$ python -q
>>> import numpy as np
>>> np.set_printoptions(precision=3, suppress=True, linewidth=200)
>>> arr = np.load("mat.npy")
>>> arr
array([[  4,   5,   6,   7,   8,   9,  10,  11,  12,  13,  14,  15,  16],
       [ 17,  18,  19,  20,  21,  22,  23,  24,  25,  26,  27,  28,  29],
       [ 30,  31,  32,  33,  34,  35,  36,  37,  38,  39,  40,  41,  42],
       [ 43,  44,  45,  46,  47,  48,  49,  50,  51,  52,  53,  54,  55],
       [ 56,  57,  58,  59,  60,  61,  62,  63,  64,  65,  66,  67,  68],
       [ 69,  70,  71,  72,  73,  74,  75,  76,  77,  78,  79,  80,  81],
       [ 82,  83,  84,  85,  86,  87,  88,  89,  90,  91,  92,  93,  94],
       [ 95,  96,  97,  98,  99, 100, 101, 102, 103, 104, 105, 106, 107],
       [108, 109, 110, 111, 112, 113, 114, 115, 116, 117, 118, 119, 120],
       [121, 122, 123, 124, 125, 126, 127, 128, 129, 130, 131, 132, 133],
       [134, 135, 136, 137, 138, 139, 140, 141, 142, 143, 144, 145, 146],
       [147, 148, 149, 150, 151, 152, 153, 154, 155, 156, 157, 158, 159],
       [160, 161, 162, 163, 164, 165, 166, 167, 168, 169, 170, 171, 172]])
>>> rng = np.random.default_rng(1543)
>>> z = rng.permutation(13)
>>> z
array([10,  0, 11,  2,  7,  3,  8, 12,  9,  5,  1,  6,  4])
>>> out = arr[z][:, z]
>>> np.trace(out)
np.int64(1144)
>>> np.allclose(out, arr)
False
>>> np.diag(out)
array([144,   4, 158,  32, 102,  46, 116, 172, 130,  74,  18,  88,  60])
>>> np.round(np.sort(np.abs(np.linalg.eigvals(out))), 3) + 0
array([   0.   ,    0.   ,    0.   ,    0.   ,    0.   ,    0.   ,    0.   ,    0.   ,    0.   ,    0.   ,    0.   ,   26.283, 1170.283])
>>> round(np.linalg.det(out), 3), np.round(np.linalg.det(arr[z]), 3)
(np.float64(-0.0), np.float64(0.0))
>>> A = np.load("x.npy")
>>> A
array([[1.   , 0.5  , 0.25 , 0.125, 0.062, 0.031, 0.016, 0.008, 0.004, 0.002, 0.001, 0.   , 0.   , 0.   , 0.   ],
       [0.5  , 1.   , 0.5  , 0.25 , 0.125, 0.062, 0.031, 0.016, 0.008, 0.004, 0.002, 0.001, 0.   , 0.   , 0.   ],
       [0.25 , 0.5  , 1.   , 0.5  , 0.25 , 0.125, 0.062, 0.031, 0.016, 0.008, 0.004, 0.002, 0.001, 0.   , 0.   ],
       [0.125, 0.25 , 0.5  , 1.   , 0.5  , 0.25 , 0.125, 0.062, 0.031, 0.016, 0.008, 0.004, 0.002, 0.001, 0.   ],
       [0.062, 0.125, 0.25 , 0.5  , 1.   , 0.5  , 0.25 , 0.125, 0.062, 0.031, 0.016, 0.008, 0.004, 0.002, 0.001],
       [0.031, 0.062, 0.125, 0.25 , 0.5  , 1.   , 0.5  , 0.25 , 0.125, 0.062, 0.031, 0.016, 0.008, 0.004, 0.002],
       [0.016, 0.031, 0.062, 0.125, 0.25 , 0.5  , 1.   , 0.5  , 0.25 , 0.125, 0.062, 0.031, 0.016, 0.008, 0.004],
       [0.008, 0.016, 0.031, 0.062, 0.125, 0.25 , 0.5  , 1.   , 0.5  , 0.25 , 0.125, 0.062, 0.031, 0.016, 0.008],
       [0.004, 0.008, 0.016, 0.031, 0.062, 0.125, 0.25 , 0.5  , 1.   , 0.5  , 0.25 , 0.125, 0.062, 0.031, 0.016],
       [0.002, 0.004, 0.008, 0.016, 0.031, 0.062, 0.125, 0.25 , 0.5  , 1.   , 0.5  , 0.25 , 0.125, 0.062, 0.031],
       [0.001, 0.002, 0.004, 0.008, 0.016, 0.031, 0.062, 0.125, 0.25 , 0.5  , 1.   , 0.5  , 0.25 , 0.125, 0.062],
       [0.   , 0.001, 0.002, 0.004, 0.008, 0.016, 0.031, 0.062, 0.125, 0.25 , 0.5  , 1.   , 0.5  , 0.25 , 0.125],
       [0.   , 0.   , 0.001, 0.002, 0.004, 0.008, 0.016, 0.031, 0.062, 0.125, 0.25 , 0.5  , 1.   , 0.5  , 0.25 ],
       [0.   , 0.   , 0.   , 0.001, 0.002, 0.004, 0.008, 0.016, 0.031, 0.062, 0.125, 0.25 , 0.5  , 1.   , 0.5  ],
       [0.   , 0.   , 0.   , 0.   , 0.001, 0.002, 0.004, 0.008, 0.016, 0.031, 0.062, 0.125, 0.25 , 0.5  , 1.   ]])
>>> x0 = np.ones(15)
>>> for _ in range(5):
...     x0 = A @ x0
...     x0 /= np.linalg.norm(x0)
...     print(round(x0 @ A @ x0, 3))
... 
2.792
2.812
2.82
2.823
2.825
>>> round(np.linalg.eigvalsh(A)[-1], 3)
np.float64(2.826)
>>> x0
array([0.125, 0.18 , 0.226, 0.263, 0.29 , 0.308, 0.318, 0.322, 0.318, 0.308, 0.29 , 0.263, 0.226, 0.18 , 0.125])
>>> x0 = np.array([-2, -2, 2, -1, -1, 1, 3, 3, -2, 3, 2, -3, 0, -3, 3])
>>> y = A @ x0
>>> y
array([-2.584, -2.175,  0.148, -0.452,  0.225,  2.508,  4.549,  4.367,  1.87 ,  3.301,  1.881, -1.59 , -1.354, -1.803,  1.347])
>>> np.round(np.linalg.solve(A, A[:, 13]), 3) + 0
array([0., 0., 0., 0., 0., 0., 0., 0., 0., 0., 0., 0., 0., 1., 0.])
>>> np.round(np.linalg.solve(A, y), 3) + 0
array([-2., -2.,  2., -1., -1.,  1.,  3.,  3., -2.,  3.,  2., -3.,  0., -3.,  3.])
>>> out = np.array([[0, 1],
...     [3, 0],
...     [0, 2],
...     [3, 2],
...     [0, 0],
...     [0, 0],
...     [2, 1],
...     [1, 0],
...     [0, 1],
...     [3, 3],
...     [0, 0],
...     [3, 3],
...     [1, 3],
...     [2, 0],
...     [1, 1]])
>>> np.einsum("ij,ij->i", A, A)
array([1.333, 1.583, 1.646, 1.661, 1.665, 1.666, 1.666, 1.667, 1.666, 1.666, 1.665, 1.661, 1.646, 1.583, 1.333])
>>> np.linalg.matrix_rank(np.vstack([A, out.T]))
np.int64(15)
>>> np.einsum("ij->j", A)
array([1.999, 2.499, 2.749, 2.874, 2.936, 2.966, 2.98 , 2.984, 2.98 , 2.966, 2.936, 2.874, 2.749, 2.499, 1.999])
>>> np.vstack([A, out.T]).shape
(17, 15)
>>> th = np.radians(57)
>>> R = np.eye(15)
>>> R[4, 4] = R[1, 1] = np.cos(th)
>>> R[4, 1], R[1, 4] = -np.sin(th), np.sin(th)
>>> out = A @ R.T
>>> np.abs(out - A).max(axis=0)
array([0.   , 0.782, 0.   , 0.   , 0.896, 0.   , 0.   , 0.   , 0.   , 0.   , 0.   , 0.   , 0.   , 0.   , 0.   ])
>>> np.allclose(np.linalg.norm(A, axis=1), np.linalg.norm(out, axis=1))
True
>>> round(float(np.linalg.det(R)), 3), round(np.trace(R), 3)
(1.0, np.float64(14.089))
>>> def softmax(z):
...     e = np.exp(z - z.max(axis=-1, keepdims=True))
...     return e / e.sum(axis=-1, keepdims=True)
... 
>>> softmax(A[5])
array([0.054, 0.056, 0.059, 0.067, 0.086, 0.143, 0.086, 0.067, 0.059, 0.056, 0.054, 0.053, 0.053, 0.053, 0.053])
>>> softmax(A[5] + 2)
array([0.054, 0.056, 0.059, 0.067, 0.086, 0.143, 0.086, 0.067, 0.059, 0.056, 0.054, 0.053, 0.053, 0.053, 0.053])
>>> softmax(A).sum(axis=1)
array([1., 1., 1., 1., 1., 1., 1., 1., 1., 1., 1., 1., 1., 1., 1.])
>>> att = A @ A.T / np.sqrt(15)
>>> softmax(att).round(6).argmax(axis=1)
array([ 0,  1,  2,  3,  4,  5,  6,  7,  8,  9, 10, 11, 12, 13, 14])
>>> W0 = np.tanh(np.array([[-0.4, 0.2, 1.3],
...     [-0.1, -0.6, 0.2],
...     [0.5, 1.1, 0.4],
...     [1.0, -1.5, 1.2],
...     [0.7, 0.4, -0.3],
...     [-0.4, 0.0, 0.4],
...     [0.9, 0.6, -0.5],
...     [-0.5, -1.1, 0.7],
...     [-3.2, 0.7, 2.3],
...     [-0.2, -0.7, -0.3],
...     [0.0, 0.4, 2.0],
...     [-0.8, 0.5, -0.1],
...     [-0.9, 0.4, -0.4]]) @ np.array([[-0.3, -0.4, 0.4, -0.4, -0.1, 0.2, 0.6, -0.2, 0.9, -0.9, -0.8, 0.5, -1.7, 0.8, 1.7],
...     [-0.3, -1.8, 0.2, 0.3, -1.0, -1.4, -0.4, -2.0, 2.0, -1.0, -0.5, 0.3, -2.0, 1.0, -0.3],
...     [1.8, -1.0, 0.4, 0.2, -1.0, 0.2, -0.9, -0.7, 1.1, 1.0, 1.0, -1.9, -1.1, 0.0, -1.2]]))
>>> W0.round(3) + 0
array([[ 0.984, -0.905,  0.38 ,  0.446, -0.898, -0.1  , -0.903, -0.843,  0.9  ,  0.898,  0.909, -0.989, -0.818, -0.119, -0.98 ],
       [ 0.515,  0.726, -0.08 , -0.1  ,  0.388,  0.696,  0.   ,  0.793, -0.789,  0.711,  0.523, -0.544,  0.818, -0.592, -0.226],
       [ 0.235, -0.989,  0.523,  0.207, -0.914, -0.876, -0.462, -0.989,  0.996, -0.818, -0.501, -0.178, -0.998,  0.905,  0.04 ],
       [ 0.98 ,  0.8  ,  0.523, -0.544,  0.197,  0.988,  0.119,  0.961, -0.653,  0.947,  0.818, -0.977, -0.02 , -0.604,  0.611],
       [-0.701, -0.604,  0.235, -0.217, -0.168, -0.446,  0.485, -0.623,  0.8  , -0.869, -0.786,  0.778, -0.93 ,  0.744,  0.892],
       [ 0.686, -0.235,  0.   ,  0.235, -0.345,  0.   , -0.537, -0.197,  0.08 ,  0.641,  0.617, -0.744,  0.235, -0.31 , -0.821],
       [-0.874, -0.735,  0.273, -0.273, -0.188, -0.641,  0.635, -0.774,  0.898, -0.957, -0.909,  0.919, -0.975,  0.867,  0.96 ],
       [ 0.94 ,  0.901, -0.139,  0.01 ,  0.422,  0.919, -0.454,  0.948, -0.954,  0.978,  0.929, -0.957,  0.979, -0.905, -0.876],
       [ 1.   , -0.979, -0.217,  0.96 , -0.991, -0.821, -1.   , -0.983,  0.782,  1.   ,  1.   , -1.   ,  0.907, -0.953, -1.   ],
       [-0.264,  0.927, -0.327, -0.188,  0.77 ,  0.706,  0.405,  0.929, -0.957,  0.523,  0.207,  0.254,  0.969, -0.696,  0.226],
       [ 0.998, -0.991,  0.706,  0.478, -0.984, -0.159, -0.961, -0.976,  0.995,  0.922,  0.947, -0.999, -0.995,  0.38 , -0.987],
       [-0.09 , -0.446, -0.254,  0.422, -0.31 , -0.706, -0.53 , -0.647,  0.168,  0.119,  0.282, -0.06 ,  0.438, -0.139, -0.883],
       [-0.515,  0.04 , -0.414,  0.38 ,  0.09 , -0.675, -0.327, -0.327, -0.422,  0.01 ,  0.119,  0.405,  0.824, -0.31 , -0.824]])
>>> Lm = np.linalg.cholesky(A)
>>> np.diag(Lm) ** 2
array([1.  , 0.75, 0.75, 0.75, 0.75, 0.75, 0.75, 0.75, 0.75, 0.75, 0.75, 0.75, 0.75, 0.75, 0.75])
